$ python3 -q
>>> import numpy as np
>>> from numpy import linalg as LA
>>> np.set_printoptions(precision=2, suppress=True, linewidth=100, sign=" ")
>>> E = np.loadtxt("run4.csv", delimiter=",")
>>> E
array([[ 0.,  0.,  0.,  0.,  0.,  0.,  0.,  0.,  0.,  0.],
       [ 0.,  0.,  0.,  0.,  0.,  0.,  0.,  0.,  0.,  0.],
       [-8., -1., -7., -9., -5., -7., -4., -2., -4., -4.],
       [ 8.,  1.,  7.,  9.,  5.,  7.,  4.,  2.,  4.,  4.]])
>>> # column 5 repeats column 2
>>> rank = LA.matrix_rank(E)
>>> rank
np.int64(1)
>>> null = LA.svd(E)[2][rank:].T
>>> null.shape
(10, 9)
>>> print([int(LA.matrix_rank(E[:, :j + 1])) for j in range(10)])
[1, 1, 1, 1, 1, 1, 1, 1, 1, 1]
>>> print([int(LA.matrix_rank(E[:i])) for i in range(1, len(E) + 1)])
[0, 0, 1, 1]
>>> U, s, vt = LA.svd(E)
>>> print(np.argmax(s[:-1] / (s[1:] + 1e-6)) + 1)
1
>>> other = U[:, :1] @ np.diag(s[:1]) @ vt[:1]
>>> print(np.round(LA.norm(E - other) / LA.norm(E), 2))
0.0
>>> print(LA.matrix_rank(E, rtol=0.05))
1
>>> K = np.load("block6.npy")
>>> K
array([[-20.49, -30.09,   9.16,  10.49,  31.06, -35.61,  43.94,  41.06, -34.51, -13.82,  16.32,
        -22.37,   3.96],
       [-19.97, -28.96,  10.73,   9.45,  31.45, -34.38,  42.9 ,  40.27, -36.5 , -14.82,  15.97,
        -19.82,   4.63],
       [-18.46, -31.36,   8.63,   8.61,  29.88, -34.02,  44.74,  39.43, -32.35, -13.68,  16.05,
        -19.44,   5.72],
       [-20.34, -28.99,   8.28,  10.46,  28.56, -35.19,  45.46,  39.92, -34.78, -16.56,  15.44,
        -20.02,   6.22],
       [-20.33, -29.5 ,   9.31,  10.46,  29.66, -34.84,  45.77,  37.99, -35.73, -14.57,  14.64,
        -20.51,   6.46],
       [-19.81, -32.55,   9.09,   9.88,  29.9 , -34.98,  45.64,  40.16, -36.32, -14.37,  14.16,
        -21.13,   4.32],
       [-18.84, -29.26,   7.63,  12.32,  30.65, -35.63,  44.52,  39.55, -33.18, -14.49,  14.59,
        -19.75,   4.04],
       [-20.99, -29.47,  11.19,  11.39,  29.98, -35.68,  45.24,  40.94, -36.6 , -16.14,  15.  ,
        -20.55,   3.49],
       [-20.74, -30.67,   9.3 ,   9.27,  29.63, -34.73,  44.8 ,  41.41, -34.26, -13.25,  15.07,
        -21.28,   6.38],
       [-18.32, -32.16,  11.55,  10.82,  31.34, -35.5 ,  45.3 ,  40.72, -35.96, -15.11,  15.46,
        -18.79,   6.11],
       [-20.7 , -29.4 ,   9.18,  11.49,  28.9 , -33.86,  46.02,  41.36, -37.27, -14.25,  13.94,
        -18.54,   3.28],
       [-19.8 , -31.18,   9.56,   9.02,  30.25, -33.41,  44.32,  42.23, -35.48, -15.84,  15.99,
        -19.63,   4.36],
       [-20.43, -29.42,   9.74,  11.55,  31.37, -33.34,  45.75,  40.88, -35.41, -14.25,  13.59,
        -18.25,   6.74],
       [-20.44, -29.07,  11.44,  10.17,  31.01, -36.22,  46.03,  40.41, -34.28, -17.49,  15.76,
        -18.81,   5.4 ],
       [-20.58, -30.01,   9.27,  10.14,  30.13, -35.64,  44.1 ,  38.95, -33.29, -13.  ,  16.1 ,
        -20.25,   4.34],
       [-19.09, -29.4 ,   9.58,  10.94,  30.24, -33.95,  44.59,  40.12, -36.38, -14.83,  13.95,
        -20.84,   5.78],
       [-20.9 , -29.27,  10.38,   9.37,  28.48, -35.43,  43.86,  40.15, -34.63, -15.6 ,  14.89,
        -19.69,   6.15],
       [-19.34, -28.89,   9.2 ,   9.22,  28.97, -34.56,  45.01,  40.04, -37.63, -13.74,  14.08,
        -22.37,   5.99],
       [-17.53, -31.82,  10.91,  11.32,  30.82, -33.25,  45.09,  39.42, -34.23, -15.44,  15.11,
        -18.51,   6.61],
       [-22.44, -31.18,   9.74,   9.77,  30.63, -33.67,  45.77,  38.39, -36.31, -15.99,  14.7 ,
        -19.25,   4.87],
       [-18.48, -31.3 ,   7.16,   9.61,  27.44, -35.39,  43.34,  42.12, -35.07, -15.77,  15.55,
        -18.42,   6.49],
       [-21.32, -31.44,  10.6 ,  11.61,  30.2 , -36.8 ,  45.92,  39.84, -33.74, -14.25,  12.66,
        -20.79,   4.99],
       [-21.97, -30.24,  11.82,  10.55,  31.57, -34.42,  45.4 ,  40.27, -35.91, -15.18,  13.95,
        -19.79,   2.99],
       [-20.1 , -30.93,  10.07,   9.76,  29.29, -32.71,  45.21,  40.56, -34.45, -14.09,  14.14,
        -18.96,   5.07],
       [-21.09, -30.8 ,  11.  ,  10.52,  30.65, -35.35,  46.04,  39.99, -35.64, -14.41,  15.33,
        -20.41,   4.33],
       [-19.69, -29.35,   9.21,   9.32,  28.39, -34.86,  45.24,  41.47, -35.2 , -16.19,  13.41,
        -18.41,   4.  ],
       [-19.28, -28.9 ,  10.02,   9.3 ,  30.32, -34.79,  45.5 ,  40.85, -35.12, -15.5 ,  15.15,
        -20.56,   5.66],
       [-19.13, -30.35,   8.99,  10.65,  29.27, -34.98,  45.69,  40.32, -36.3 , -13.79,  15.5 ,
        -19.14,   5.8 ],
       [-21.  , -30.16,  10.  ,  10.21,  28.96, -34.92,  43.7 ,  39.68, -36.33, -14.88,  16.16,
        -20.78,   5.8 ],
       [-20.77, -30.83,  11.56,  10.84,  29.91, -33.9 ,  45.77,  40.59, -35.52, -15.07,  14.77,
        -19.18,   4.84]])
>>> q, vecs = LA.qr(K[:, :12])[0], LA.qr(K[:, 12:])[0]
>>> s = LA.svd(q.T @ vecs, compute_uv=False)
>>> (s > 0.9).sum()
np.int64(1)
>>> s
array([ 0.98])
>>> print(np.degrees(np.arccos(s.clip(0, 1))))
[ 10.13]
